>>> import numpy as np
>>> import numpy.linalg as la
>>> np.set_printoptions(suppress=True, linewidth=140)
>>> tidy = lambda a: np.round(a, 2) + 0
>>> rng = np.random.default_rng(660)
>>> X = np.array([[0, -1], [2, -3], [2, -2], [3, -2], [2, -3]]) * (rng.random((5, 2)) < 0.3)
>>> print(X)
[[0 0]
 [0 0]
 [0 0]
 [0 0]
 [0 0]]
>>> mat = np.eye(4, dtype=int)[rng.permutation(4)]
>>> print(mat)
[[0 0 0 1]
 [0 0 1 0]
 [1 0 0 0]
 [0 1 0 0]]
>>> # columns are unit length and at right angles
>>> print((mat - mat.T) / 2)
[[ 0.   0.  -0.5  0.5]
 [ 0.   0.   0.5 -0.5]
 [ 0.5 -0.5  0.   0. ]
 [-0.5  0.5  0.   0. ]]
>>> la.determinant(mat)
Traceback (most recent call last):
  File "<python-input-11>", line 1, in <module>
    la.determinant(mat)
    ^^^^^^^^^^^^^^
AttributeError: module 'numpy.linalg' has no attribute 'determinant'
>>> print(np.allclose(mat, mat.T))
False
>>> assert mat == mat.T
Traceback (most recent call last):
  File "<python-input-13>", line 1, in <module>
    assert mat == mat.T
           ^^^^^^^^^^^^
ValueError: The truth value of an array with more than one element is ambiguous. Use a.any() or a.all()
>>> print(la.matrix_power(mat, 2))
[[0 1 0 0]
 [1 0 0 0]
 [0 0 0 1]
 [0 0 1 0]]
>>> print(mat @ mat)
[[0 1 0 0]
 [1 0 0 0]
 [0 0 0 1]
 [0 0 1 0]]
>>> print(tidy(np.sort(np.abs(la.eigvals(mat)))))
[1. 1. 1. 1.]
>>> print(np.allclose(mat @ mat.T, mat.T @ mat))
True
>>> print((mat + mat.T) / 2)
[[0.  0.  0.5 0.5]
 [0.  0.  0.5 0.5]
 [0.5 0.5 0.  0. ]
 [0.5 0.5 0.  0. ]]
>>> f = np.array([-1, 1, -1, 0])
>>> other = mat + np.outer(f, np.eye(4)[0])
>>> print(other)
[[-1.  0.  0.  1.]
 [ 1.  0.  1.  0.]
 [ 0.  0.  0.  0.]
 [ 0.  1.  0.  0.]]
>>> print(tidy(la.det(other) / la.det(mat)), tidy(1 + la.solve(mat, f)[0]))
0.0 0.0
>>> print(tidy(np.sort(np.abs(la.eigvals(mat)))[::-1]))
[1. 1. 1. 1.]
>>> p = np.eye(4)[0]
>>> for _ in range(6):
...     p = p @ mat
...     print(p.round(2))
... 
[0. 0. 0. 1.]
[0. 1. 0. 0.]
[0. 0. 1. 0.]
[1. 0. 0. 0.]
[0. 0. 0. 1.]
[0. 1. 0. 0.]
